$ ipython --no-banner

In [1]: import numpy as np

In [2]: np.set_printoptions(precision=2, suppress=True, linewidth=160, legacy="1.25")

In [3]: data = np.load("block7.npy")

In [4]: data
Out[4]: 
array([[6, 5, 4, 3, 4, 1, 1, 1],
       [5, 0, 3, 2, 6, 5, 6, 4],
       [4, 3, 4, 4, 5, 1, 5, 3],
       [3, 2, 4, 0, 2, 3, 4, 3],
       [4, 6, 5, 2, 4, 2, 5, 1],
       [1, 5, 1, 3, 2, 4, 3, 2],
       [1, 6, 5, 4, 5, 3, 4, 1],
       [1, 4, 3, 3, 1, 2, 1, 0]])

In [5]: r0 = np.array([0, 1, -1, 0, -1, 0, 2, -1])

In [6]: M2 = data + np.outer(r0, np.eye(8)[4])

In [7]: M2
Out[7]: 
array([[6., 5., 4., 3., 4., 1., 1., 1.],
       [5., 0., 3., 2., 7., 5., 6., 4.],
       [4., 3., 4., 4., 4., 1., 5., 3.],
       [3., 2., 4., 0., 2., 3., 4., 3.],
       [4., 6., 5., 2., 3., 2., 5., 1.],
       [1., 5., 1., 3., 2., 4., 3., 2.],
       [1., 6., 5., 4., 7., 3., 4., 1.],
       [1., 4., 3., 3., 0., 2., 1., 0.]])

In [8]: np.linalg.matrix_rank(np.linalg.inv(M2) - np.linalg.inv(data), tol=1e-8)
Out[8]: 1

In [9]: rng = np.random.default_rng(34)

In [10]: labels = rng.permutation(8)

In [11]: labels
Out[11]: array([7, 2, 0, 1, 5, 3, 6, 4])

In [12]: M2 = data[labels][:, labels]

In [13]: np.allclose(M2, data)
Out[13]: False

In [14]: np.diag(M2)
Out[14]: array([0, 4, 6, 0, 4, 0, 4, 4])

In [15]: np.sort(np.abs(np.linalg.eigvals(M2)))
Out[15]: array([ 0.98,  1.79,  2.11,  3.32,  3.54,  5.37,  7.97, 26.11])
